$ python -q
>>> import numpy as np
>>> np.set_printoptions(precision=1, suppress=True, linewidth=140, sign=" ")
>>> O, _ = np.linalg.qr(np.array([[0.4, 0.6, -0.5, -0.7, 0.8, 1.6, -1.1, -0.2],
...     [-1.8, 0.0, -0.2, 0.0, 0.6, 1.2, 1.0, 1.1],
...     [-1.2, -1.0, 0.0, 2.9, 1.5, -0.4, -0.1, -1.5],
...     [0.3, -0.1, 0.6, 0.6, -1.9, -0.4, -0.7, -0.5],
...     [0.1, 0.7, -0.7, -0.4, -0.1, 0.3, -0.7, 0.7],
...     [-0.3, 0.0, -1.2, -1.0, -1.7, 1.7, 1.8, 0.5],
...     [1.8, 1.7, 0.3, 1.7, 1.2, 0.0, 1.2, -0.1],
...     [0.4, 1.1, 1.5, 1.6, -0.5, 0.4, -0.6, -1.0]]))
>>> mat = O[:, :6]
>>> mat.round(1) + 0
array([[-0.1, -0.2,  0.3,  0. ,  0.3, -0.7],
       [ 0.6, -0.6,  0. , -0.1,  0.1,  0.1],
       [ 0.4,  0.2, -0.1,  0.9,  0. , -0.1],
       [-0.1,  0.2, -0.3,  0. , -0.6,  0. ],
       [ 0. , -0.4,  0.4,  0.1, -0.1,  0.6],
       [ 0.1, -0.1,  0.5,  0.1, -0.6, -0.3],
       [-0.6, -0.4,  0.1,  0.5,  0.1,  0.1],
       [-0.1, -0.5, -0.6,  0. , -0.3, -0.2]])
>>> w1 = np.array([[1, 0, 2, 0, 1],
...     [2, 1, 2, 1, 1],
...     [0, 3, 2, 3, 0],
...     [0, 1, 2, 3, 2],
...     [0, 0, 0, 3, 0],
...     [1, 3, 2, 3, 0]])
>>> b = np.array([5, 3, 3, -1, 4])
>>> H = np.maximum(mat @ w1 + b, 0)
>>> (H > 0).mean(axis=0)
array([ 1. ,  0.9,  0.9,  0.4,  1. ])
>>> C = np.array([[1, 1], [2, 1], [2, 1], [1, 1], [1, 1]])
>>> w1 @ C
array([[  6,   4],
       [ 10,   7],
       [ 13,   8],
       [ 11,   8],
       [  3,   3],
       [ 14,   9]])
>>> x = np.array([3, 2, 0, 2, 2, 0])
>>> y = mat @ x
>>> np.round(np.linalg.lstsq(mat, y)[0], 1) + 0
array([ 3.,  2.,  0.,  2.,  2.,  0.])
>>> np.round(np.linalg.pinv(mat) @ mat, 1) + 0
array([[ 1.,  0.,  0.,  0.,  0.,  0.],
       [ 0.,  1.,  0.,  0.,  0.,  0.],
       [ 0.,  0.,  1.,  0.,  0.,  0.],
       [ 0.,  0.,  0.,  1.,  0.,  0.],
       [ 0.,  0.,  0.,  0.,  1.,  0.],
       [ 0.,  0.,  0.,  0.,  0.,  1.]])
>>> rng = np.random.default_rng(36)
>>> y = y + 0.3 * rng.normal(size=8)
>>> y
array([-0.7,  0.5,  3.3, -1.3, -0.6, -1. , -1.3, -2. ])
>>> b, *_ = np.linalg.lstsq(mat, y)
>>> b
array([ 2.9,  1.9,  0.1,  2. ,  1.9,  0.4])
>>> round(float(np.linalg.norm(y - mat @ b)), 1)
0.2
